$ python -q
>>> import numpy as np
>>> from numpy import linalg as LA
>>> np.set_printoptions(suppress=True, linewidth=120)
>>> def rd(a):
...     return np.round(a, 1) + 0
... 
>>> E = np.array([[-2, 1, 0, 0, 0, 0],
...     [-3, -1, 0, 0, 0, 0],
...     [0, 0, 0, 0, 0, 0],
...     [0, 0, -2, 1, 0, 0],
...     [0, 0, -3, -1, 0, 0],
...     [0, 0, 0, 0, 0, 0],
...     [0, 0, 0, 0, -2, 1],
...     [0, 0, 0, 0, -3, -1],
...     [0, 0, 0, 0, 0, 0]])
>>> E
array([[-2,  1,  0,  0,  0,  0],
       [-3, -1,  0,  0,  0,  0],
       [ 0,  0,  0,  0,  0,  0],
       [ 0,  0, -2,  1,  0,  0],
       [ 0,  0, -3, -1,  0,  0],
       [ 0,  0,  0,  0,  0,  0],
       [ 0,  0,  0,  0, -2,  1],
       [ 0,  0,  0,  0, -3, -1],
       [ 0,  0,  0,  0,  0,  0]])
>>> # row 5 repeats row 2
>>> other = np.c_[E[:, :3] @ np.array([[2, -3, -4], [9, 9, -3], [-1, 9, 8]]), np.array([0, 1, 3, 1, 1, 2, 0, 0, 3])]
>>> other
array([[  5,  15,   5,   0],
       [-15,   0,  15,   1],
       [  0,   0,   0,   3],
       [  2, -18, -16,   1],
       [  3, -27, -24,   1],
       [  0,   0,   0,   2],
       [  0,   0,   0,   0],
       [  0,   0,   0,   0],
       [  0,   0,   0,   3]])
>>> rd(LA.norm(other - E @ LA.lstsq(E, other)[0], axis=0))
array([0. , 0. , 0. , 4.7])
>>> LA.matrix_rank(other)
np.int64(4)
>>> LA.matrix_rank(np.c_[E, other])
np.int64(7)
>>> rng = np.random.default_rng(2923)
>>> other = E + rng.integers(-2, 3, (9, 3)) @ rng.integers(-2, 3, (3, 6))
>>> other
array([[ -2,  -1,  -1,  -2,  -3,   3],
       [-11,   2,   6,   2,  -1,  -5],
       [  0,   4,   2,   4,   6,  -6],
       [  6,   1,  -3,   5,   0,   0],
       [ -6,   1,  -1,  -3,   3,  -3],
       [ -2,  -1,   0,  -2,  -1,   1],
       [  7,   1,   0,   6,  -6,   2],
       [  8,  -3,  -6,  -2,  -2,   4],
       [ -2,  -3,  -1,  -4,  -4,   4]])
>>> np.abs(other - E).sum(axis=1)
array([11, 25, 22, 12, 17,  7, 19, 25, 18])
>>> LA.matrix_rank(other - E, tol=1e-8)
np.int64(3)
>>> def softmax(z):
...     e = np.exp(z - z.max(axis=-1, keepdims=True))
...     return e / e.sum(axis=-1, keepdims=True)
... 
>>> rd(softmax(E[6]))
array([0.1, 0.1, 0.1, 0.1, 0. , 0.4])
>>> rd(softmax(E[6] + -2))
array([0.1, 0.1, 0.1, 0.1, 0. , 0.4])
>>> S = E @ E.T / np.sqrt(6)
>>> rd(softmax(S + np.triu(np.full(S.shape, -np.inf), 1)))
array([[1. , 0. , 0. , 0. , 0. , 0. , 0. , 0. , 0. ],
       [0.1, 0.9, 0. , 0. , 0. , 0. , 0. , 0. , 0. ],
       [0.3, 0.3, 0.3, 0. , 0. , 0. , 0. , 0. , 0. ],
       [0.1, 0.1, 0.1, 0.7, 0. , 0. , 0. , 0. , 0. ],
       [0. , 0. , 0. , 0.1, 0.8, 0. , 0. , 0. , 0. ],
       [0.2, 0.2, 0.2, 0.2, 0.2, 0.2, 0. , 0. , 0. ],
       [0.1, 0.1, 0.1, 0.1, 0.1, 0.1, 0.6, 0. , 0. ],
       [0. , 0. , 0. , 0. , 0. , 0. , 0.1, 0.8, 0. ],
       [0.1, 0.1, 0.1, 0.1, 0.1, 0.1, 0.1, 0.1, 0.1]])
>>> rd(softmax(S))
array([[0.3, 0.3, 0. , 0. , 0. , 0. , 0. , 0. , 0. ],
       [0.1, 0.8, 0. , 0. , 0. , 0. , 0. , 0. , 0. ],
       [0.1, 0.1, 0.1, 0.1, 0.1, 0.1, 0.1, 0.1, 0.1],
       [0. , 0. , 0. , 0.3, 0.3, 0. , 0. , 0. , 0. ],
       [0. , 0. , 0. , 0.1, 0.8, 0. , 0. , 0. , 0. ],
       [0.1, 0.1, 0.1, 0.1, 0.1, 0.1, 0.1, 0.1, 0.1],
       [0. , 0. , 0. , 0. , 0. , 0. , 0.3, 0.3, 0. ],
       [0. , 0. , 0. , 0. , 0. , 0. , 0.1, 0.8, 0. ],
       [0.1, 0.1, 0.1, 0.1, 0.1, 0.1, 0.1, 0.1, 0.1]])
>>> G = E.T @ E
>>> np.trace(G), (E ** 2).sum()
(np.int64(45), np.int64(45))
>>> np.allclose(G, G.T)
True
>>> LA.matrix_rank(G)
np.int64(6)
>>> rd(LA.svd(E, compute_uv=False) ** 2)
array([13.1, 13.1, 13.1,  1.9,  1.9,  1.9])
>>> mat = np.load("run10.npy")
>>> mat
array([[  0.4,   0.7,  -1. ,   0.7,   0.6,   0.3,   0.4],
       [  0. ,   0.8,   0.6,   1.1,   0.8,  -0.2,   1.3],
       [  0.3,   2. ,   1.9,   6.7,   2.7,   0. ,   4. ],
       [ -0.4,  -1.6,  -1.6,  -4.3,  -1.7,   0.2,  -3. ],
       [  0. ,  -4.1,  -4.4, -11. ,  -4.2,   0. ,  -6.2],
       [ -0.1,   2.1,   1.7,   3.8,   1.4,   0.1,   2.3],
       [  0.7,  -1.3,  -1.7,  -4. ,  -2. ,   0.2,  -2.6],
       [  0.6,  -2.2,  -2.1,  -5. ,  -2.2,   0.1,  -3.4],
       [  0.2,   3.5,   3.9,   9.1,   3.4,   0.1,   5.7],
       [ -0.2,   0.6,   0.2,   0.9,   0.1,   0.3,   0.5],
       [  0.5,  -1.2,  -1.4,  -3.4,  -1.2,  -0.1,  -2.2],
       [  0. ,  -0.6,   0. ,  -1.2,  -0.2,  -0.2,  -0.1],
       [  0.3,   2.4,   2.7,   6.9,   2.6,  -0.2,   4.2],
       [ -0.3,  -0.2,  -0.1,  -0.1,   0. ,  -0.3,  -0.8],
       [  0.1,   0.9,   0.6,   1.3,   0.8,  -0.3,   0.4],
       [  0.1,  -0.3,  -0.4,  -1.4,  -0.6,   0.4,  -1. ],
       [  0.2,   1. ,   0.9,   2.4,   1.4,  -0.3,   1.6],
       [ -0.3,   1. ,   1.2,   2.2,   1.2,   0.1,   1.6],
       [ -0.3,  -3.3,  -2.4,  -7.9,  -2.5,   0.2,  -4.9],
       [  0.1,   0.7,   1. ,   2.3,   1.1,   0. ,   1.1],
       [ -0.4,  -0.9,  -0.5,  -1.7,  -0.5,  -0.1,  -0.5],
       [  0.5,   2. ,   2.1,   5.6,   2.6,   0. ,   2.7],
       [  0.1,  -2.8,  -2.8,  -7.7,  -3.1,   0. ,  -4.1],
       [ -0.3,  -2.3,  -2.7,  -7.2,  -2.9,   0.1,  -3.9],
       [ -0.1,  -0.3,  -0.8,  -1.1,  -0.2,  -0.2,  -0.9],
       [ -0.1,   0.5,   0. ,   0.1,   0.1,  -0.3,   0.4],
       [ -0.1,   0.6,   1.6,   2. ,   0.9,  -0.3,   1.4],
       [ -0.4,   1.5,   2.1,   5.5,   1.8,   0.1,   3.5],
       [  0.1,  -3.5,  -3.5,  -8.3,  -3.4,  -0.1,  -5.2],
       [  0.2,   3.8,   3.7,   8. ,   3.1,  -0.1,   5.1],
       [  0.1,   0.8,   0.9,   1.8,   0.4,   0.5,   1.5],
       [ -0.1,  -2. ,  -2. ,  -4.9,  -2.1,   0.2,  -2.5],
       [  0.3,  -2. ,  -1.8,  -4.6,  -1.5,  -0.2,  -3.4],
       [ -0.3,  -0.1,  -0.4,  -0.6,   0. ,   0.1,  -0.2],
       [ -0.3,   1.2,   1.4,   2.2,   1.3,   0. ,   1.4],
       [ -0.1,   0.4,   0.7,   1.5,   0.6,  -0.6,   0.2],
       [ -0.2,   3.5,   2.7,   7.9,   3.1,  -0.2,   4.8],
       [ -0.4,   1. ,   1. ,   1.3,   0.9,   0.2,   0.7],
       [  0. ,  -3.5,  -4. ,  -8.3,  -3.3,  -0.1,  -5. ],
       [  0.6,   2.1,   2.1,   4.8,   1.8,   0.7,   3.8],
       [  0.1,  -1.7,  -2.3,  -4.9,  -1.8,  -0.3,  -2.5],
       [ -0.5,  -2. ,  -1.3,  -3.7,  -1.8,   0.3,  -2.3],
       [  0.2,  -3.3,  -2.8,  -6.8,  -2.1,   0.7,  -4.8]])
>>> rd(LA.norm(mat, 2) / LA.norm(mat))
np.float64(1.0)
>>> [round(float(x), 1) for x in LA.svd(mat, compute_uv=False)[:3]]
[44.5, 2.5, 2.4]
>>> LA.cond(mat) > 100
np.False_
>>> basis = mat[[9, 3]].astype(float)
>>> for _ in range(3):
...     labels = LA.norm(mat[:, None] - basis, axis=-1).argmin(axis=1)
...     basis = np.array([mat[labels == j].mean(axis=0) for j in range(2)])
... 
>>> labels
array([0, 0, 0, 1, 1, 0, 1, 1, 0, 0, 1, 0, 0, 0, 0, 0, 0, 0, 1, 0, 0, 0, 1, 1, 0, 0, 0, 0, 1, 0, 0, 1, 1, 0, 0, 0, 0,
       0, 1, 0, 1, 1, 1])
>>> np.abs(basis[1] - basis[0]).argmax()
np.int64(3)
>>> A = np.loadtxt("data.csv", delimiter=",")
>>> A
array([[ 2.,  3.,  4.,  5.,  6.,  7.,  8.,  9., 10.],
       [11., 12., 13., 14., 15., 16., 17., 18., 19.],
       [20., 21., 22., 23., 24., 25., 26., 27., 28.],
       [29., 30., 31., 32., 33., 34., 35., 36., 37.],
       [38., 39., 40., 41., 42., 43., 44., 45., 46.]])
>>> np.unique(A.round(6), axis=0).shape
(5, 9)
>>> LA.lstsq(A[:-1].T, A[-1])[2]
np.int32(2)
>>> np.allclose(A[:-1].T @ LA.lstsq(A[:-1].T, A[-1])[0], A[-1])
True
>>> th = np.radians(135)
>>> r_ = np.eye(9)
>>> r_[2, 2] = r_[1, 1] = np.cos(th)
>>> r_[2, 1], r_[1, 2] = -np.sin(th), np.sin(th)
>>> rd(r_)
array([[ 1. ,  0. ,  0. ,  0. ,  0. ,  0. ,  0. ,  0. ,  0. ],
       [ 0. , -0.7,  0.7,  0. ,  0. ,  0. ,  0. ,  0. ,  0. ],
       [ 0. , -0.7, -0.7,  0. ,  0. ,  0. ,  0. ,  0. ,  0. ],
       [ 0. ,  0. ,  0. ,  1. ,  0. ,  0. ,  0. ,  0. ,  0. ],
       [ 0. ,  0. ,  0. ,  0. ,  1. ,  0. ,  0. ,  0. ,  0. ],
       [ 0. ,  0. ,  0. ,  0. ,  0. ,  1. ,  0. ,  0. ,  0. ],
       [ 0. ,  0. ,  0. ,  0. ,  0. ,  0. ,  1. ,  0. ,  0. ],
       [ 0. ,  0. ,  0. ,  0. ,  0. ,  0. ,  0. ,  1. ,  0. ],
       [ 0. ,  0. ,  0. ,  0. ,  0. ,  0. ,  0. ,  0. ,  1. ]])
>>> other = A @ r_.T
>>> rd(other)
array([[  2. ,   0.7,  -4.9,   5. ,   6. ,   7. ,   8. ,   9. ,  10. ],
       [ 11. ,   0.7, -17.7,  14. ,  15. ,  16. ,  17. ,  18. ,  19. ],
       [ 20. ,   0.7, -30.4,  23. ,  24. ,  25. ,  26. ,  27. ,  28. ],
       [ 29. ,   0.7, -43.1,  32. ,  33. ,  34. ,  35. ,  36. ,  37. ],
       [ 38. ,   0.7, -55.9,  41. ,  42. ,  43. ,  44. ,  45. ,  46. ]])
>>> rd(LA.svd(A, compute_uv=False)), rd(LA.svd(other, compute_uv=False))
(array([182.9,   8.1,   0. ,   0. ,   0. ]), array([182.9,   8.1,   0. ,   0. ,   0. ]))
>>> x0 = np.array([5, 3, 4, 3, 5, 2, 5])
>>> rhs = mat @ x0
>>> rd(LA.lstsq(mat, rhs)[0])
array([5., 3., 4., 3., 5., 2., 5.])
>>> rhs = rhs + 0.1 * rng.normal(size=43)
>>> rd(rhs)
array([   7.8,   18.1,   68.6,  -49.4, -115. ,   42.7,  -41.9,  -54.7,  100.2,    7.7,  -34.1,   -7.3,   73.8,   -7.5,
         15. ,  -13.3,   29.3,   27. ,  -81.3,   24.4,  -17. ,   60.1,  -78.2,  -74.6,  -13.9,    3.2,   24.6,   54.2,
        -92.3,   92.1,   22.5,  -51.9,  -50.5,   -5.9,   27.8,   10.7,   83.3,   17.3,  -93. ,   61.7,  -50.6,  -44.5,
        -73.5])
>>> beta, *_ = LA.lstsq(mat, rhs)
>>> beta.round()
array([5., 3., 4., 3., 5., 2., 5.])
>>> blk = np.stack([A, 4 * A, A[::-1]])
>>> np.einsum("bij,cij->bc", blk, blk)
array([[ 33510., 134040.,  18930.],
       [134040., 536160.,  75720.],
       [ 18930.,  75720.,  33510.]])
>>> rd(LA.norm(blk, axis=(1, 2)))
array([183.1, 732.2, 183.1])
>>> (blk @ A.T).shape
(3, 5, 5)
>>> LA.matrix_rank(blk.reshape(3, -1))
np.int64(2)
>>> blk.shape
(3, 5, 9)
>>> J = np.array([[-52.8, -36.9, -9.4],
...     [-42.4, -31.9, -8.8],
...     [-36.3, -28.9, -8.3],
...     [-34.9, -28.2, -8.2],
...     [-32.2, -26.8, -8.0],
...     [-20.6, -20.4, -6.8],
...     [-6.6, -11.1, -4.6],
...     [-2.8, -7.9, -3.7],
...     [-1.5, -6.6, -3.2],
...     [1.6, -1.8, -1.3],
...     [1.6, -0.8, -0.8],
...     [0.5, 0.0, -0.1],
...     [-2.1, -2.1, -0.4],
...     [-2.1, -3.2, -0.9],
...     [4.9, -11.1, -5.4],
...     [10.6, -14.5, -7.8],
...     [11.9, -15.1, -8.3],
...     [37.0, -24.7, -16.6],
...     [39.8, -25.5, -17.4],
...     [40.3, -25.7, -17.6]])
>>> Xs = J - J.mean(axis=0)
>>> V = LA.svd(Xs)[2][:2]
>>> other = Xs - Xs @ V.T @ V
>>> rd(np.diag(V.T @ V))
array([1. , 0.8, 0.2])
>>> LA.norm(other, axis=1).round(6).argmax()
np.int64(14)
>>> rd(other.std(axis=0))
array([0. , 0.1, 0.2])
>>> rd(np.cov(Xs @ V.T, rowvar=False))
array([[712.6,   0. ],
       [  0. , 147.7]])
>>> x0 = np.array([-1, 2, -1])
>>> rhs = J @ x0
>>> rd(LA.lstsq(J, rhs)[0])
array([-1.,  2., -1.])
>>> rhs = rhs + 0.1 * rng.normal(size=20)
>>> rd(rhs)
array([-11.9, -12.6, -13.2, -13.3, -13.4, -13.6, -10.9,  -9.2,  -8.5,  -3.9,  -2.3,  -0.4,  -1.7,  -3.6, -21.5, -31.7,
       -33.9, -69.8, -73.3, -73.9])
>>> beta, *_ = LA.lstsq(J, rhs)
>>> beta.round()
array([-1.,  2., -1.])
>>> labels = J[:, 2] > np.median(J[:, 2])
>>> f = J[labels].mean(axis=0) - J[~labels].mean(axis=0)
>>> ((J - J.mean(axis=0)) @ f > 0).astype(int)
array([0, 0, 0, 0, 0, 0, 1, 1, 1, 1, 1, 1, 1, 1, 1, 1, 1, 0, 0, 0])
>>> rd(f)
array([ 3.2, 19.3,  8.3])
>>> np.argsort(-np.abs(f).round(6), kind="stable")
array([1, 2, 0])
>>> x0 = np.array([2, 0, 3, 2, 2, 3])
>>> rhs = E @ x0
>>> beta, lr = np.zeros(6), 1 / LA.norm(E, 2) ** 2
>>> for i in range(6):
...     beta -= lr * E.T @ (E @ beta - rhs)
...     if i % 1 == 0: print(i, round(LA.norm(E @ beta - rhs), 1))
... 
0 3.9
1 3.3
2 2.8
3 2.4
4 2.1
5 1.8
>>> rd(LA.cond(E))
np.float64(2.6)
>>> rd(beta)
array([2. , 0.1, 3.1, 1.3, 2.1, 1.9])
>>> D = LA.norm(J[:, None] - J[None], axis=-1)
>>> (D + 1e9 * np.eye(20)).round(6).argmin(axis=1)
array([ 1,  2,  3,  2,  3,  4,  7,  8,  7, 10,  9, 10, 13, 12, 15, 16, 15, 18, 19, 18])
>>> D.mean(axis=1).argmax()
np.int64(0)
